$ python -q
>>> import numpy as np
>>> import numpy.linalg as la
>>> np.set_printoptions(precision=1, suppress=True, linewidth=160)
>>> M = np.load("sample6.npy")
>>> M
array([[1. , 0.7, 0.5, 0.3, 0.2, 0.2, 0.1, 0.1, 0.1, 0. , 0. ],
       [0.7, 1. , 0.7, 0.5, 0.3, 0.2, 0.2, 0.1, 0.1, 0.1, 0. ],
       [0.5, 0.7, 1. , 0.7, 0.5, 0.3, 0.2, 0.2, 0.1, 0.1, 0.1],
       [0.3, 0.5, 0.7, 1. , 0.7, 0.5, 0.3, 0.2, 0.2, 0.1, 0.1],
       [0.2, 0.3, 0.5, 0.7, 1. , 0.7, 0.5, 0.3, 0.2, 0.2, 0.1],
       [0.2, 0.2, 0.3, 0.5, 0.7, 1. , 0.7, 0.5, 0.3, 0.2, 0.2],
       [0.1, 0.2, 0.2, 0.3, 0.5, 0.7, 1. , 0.7, 0.5, 0.3, 0.2],
       [0.1, 0.1, 0.2, 0.2, 0.3, 0.5, 0.7, 1. , 0.7, 0.5, 0.3],
       [0.1, 0.1, 0.1, 0.2, 0.2, 0.3, 0.5, 0.7, 1. , 0.7, 0.5],
       [0. , 0.1, 0.1, 0.1, 0.2, 0.2, 0.3, 0.5, 0.7, 1. , 0.7],
       [0. , 0. , 0.1, 0.1, 0.1, 0.2, 0.2, 0.3, 0.5, 0.7, 1. ]])
>>> u, g = M[9], M[3]
>>> round(float(u @ g), 1)
1.0
>>> round(u @ u, 1)
np.float64(2.4)
>>> p = (u @ g) / (u @ u) * u
>>> round(float(la.norm(u + g) ** 2 + la.norm(u - g) ** 2), 1)
10.4
>>> np.round(np.outer(u, g), 1) + 0
array([[0. , 0. , 0. , 0. , 0. , 0. , 0. , 0. , 0. , 0. , 0. ],
       [0. , 0. , 0.1, 0.1, 0.1, 0. , 0. , 0. , 0. , 0. , 0. ],
       [0. , 0. , 0.1, 0.1, 0.1, 0. , 0. , 0. , 0. , 0. , 0. ],
       [0. , 0. , 0.1, 0.1, 0.1, 0. , 0. , 0. , 0. , 0. , 0. ],
       [0.1, 0.1, 0.1, 0.2, 0.1, 0.1, 0.1, 0. , 0. , 0. , 0. ],
       [0.1, 0.1, 0.1, 0.2, 0.1, 0.1, 0.1, 0. , 0. , 0. , 0. ],
       [0.1, 0.2, 0.2, 0.3, 0.2, 0.2, 0.1, 0.1, 0.1, 0. , 0. ],
       [0.2, 0.2, 0.4, 0.5, 0.4, 0.2, 0.2, 0.1, 0.1, 0. , 0. ],
       [0.2, 0.4, 0.5, 0.7, 0.5, 0.4, 0.2, 0.1, 0.1, 0.1, 0.1],
       [0.3, 0.5, 0.7, 1. , 0.7, 0.5, 0.3, 0.2, 0.2, 0.1, 0.1],
       [0.2, 0.4, 0.5, 0.7, 0.5, 0.4, 0.2, 0.1, 0.1, 0.1, 0.1]])
>>> ev, evecs = la.eigh(M)
>>> np.unique(ev.round(6) + 0, return_counts=True)[1]
array([1, 1, 1, 1, 1, 1, 1, 1, 1, 1, 1])
>>> np.round(la.eigvalsh(M @ M), 1) + 0
array([ 0. ,  0. ,  0. ,  0.1,  0.1,  0.1,  0.3,  0.9,  1.9,  5.9, 18.7])
>>> np.abs(evecs[:, -1])
array([0.2, 0.3, 0.3, 0.3, 0.4, 0.4, 0.4, 0.3, 0.3, 0.3, 0.2])
>>> def softmax(z):
...     e = np.exp(z - z.max(axis=-1, keepdims=True))
...     return e / e.sum(axis=-1, keepdims=True)
... 
>>> softmax(M[6])
array([0.1, 0.1, 0.1, 0.1, 0.1, 0.1, 0.2, 0.1, 0.1, 0.1, 0.1])
>>> S = M @ M.T / np.sqrt(11)
>>> softmax(S)[6] @ M
array([0.3, 0.3, 0.4, 0.4, 0.4, 0.5, 0.5, 0.5, 0.4, 0.4, 0.3])
>>> softmax(S).round(6).argmax(axis=1)
array([1, 1, 2, 3, 4, 5, 6, 7, 8, 9, 9])
>>> J = np.array([[0, -1, 1, -6, 2, 5, -1],
...     [1, 0, -2, 1, -1, 3, 4],
...     [-1, 2, 0, -3, -6, 1, 1],
...     [6, -1, 3, 0, 3, 1, 4],
...     [-2, 1, 6, -3, 0, -1, 0],
...     [-5, -3, -1, -1, 1, 0, -2],
...     [1, -4, -1, -4, 0, 2, 0]])
>>> round(np.trace(la.pinv(J) @ J), 1)
np.float64(6.0)
>>> np.unique(J.round(6), axis=0).shape
(7, 7)
